$ python -q
>>> import numpy as np
>>> np.set_printoptions(precision=1, suppress=True, linewidth=160)
>>> mat = np.load("a.npy")
>>> mat
array([[ 2, -1,  1,  3, -3,  1, -1],
       [-1,  2, -1,  1,  3, -3,  1],
       [ 1, -1,  2, -1,  1,  3, -3],
       [-3,  1, -1,  2, -1,  1,  3],
       [ 3, -3,  1, -1,  2, -1,  1],
       [ 1,  3, -3,  1, -1,  2, -1],
       [-1,  1,  3, -3,  1, -1,  2]])
>>> mat @ np.ones(7)
array([2., 2., 2., 2., 2., 2., 2.])
>>> (mat @ mat)[0]
array([-10,   9,  -7,  17, -19,  17,  -3])
>>> np.sort(np.abs(np.fft.fft(mat[0]))), np.sort(np.linalg.svd(mat, compute_uv=False))
(array([2. , 2.6, 2.6, 4.7, 4.7, 7.7, 7.7]), array([2. , 2.6, 2.6, 4.7, 4.7, 7.7, 7.7]))
>>> mat @ (-1.0) ** np.arange(7)
array([ -4.,   2.,   0.,  -6.,  12., -10.,   8.])
>>> f = np.array([2, 2, 0, 2, 2, 2, 2])
>>> M2 = mat + np.outer(f, np.eye(7)[3])
>>> np.linalg.matrix_rank(np.linalg.inv(M2) - np.linalg.inv(mat), tol=1e-8)
np.int64(1)
>>> np.linalg.matrix_rank(M2 - mat)
np.int64(1)
>>> O, evecs = np.linalg.qr(mat[:, :5])[0], np.linalg.qr(mat[:, 5:])[0]
>>> sv = np.linalg.svd(O.T @ evecs, compute_uv=False)
>>> print(round(float(np.linalg.norm(O @ O.T - evecs @ evecs.T, 2)), 1))
1.0
>>> (sv > 0.9).sum()
np.int64(0)
>>> M2 = mat[0, 0] * mat[1:] - np.outer(mat[1:, 0], mat[0])
>>> M2
array([[  0,   3,  -1,   5,   3,  -5,   1],
       [  0,  -1,   3,  -5,   5,   5,  -5],
       [  0,  -1,   1,  13, -11,   5,   3],
       [  0,  -3,  -1, -11,  13,  -5,   5],
       [  0,   7,  -7,  -1,   1,   3,  -1],
       [  0,   1,   7,  -3,  -1,  -1,   3]])
>>> np.flatnonzero(~M2.round(6).any(axis=1))
array([], dtype=int64)
>>> mat[:, 0] / mat[0, 0]
array([ 1. , -0.5,  0.5, -1.5,  1.5,  0.5, -0.5])
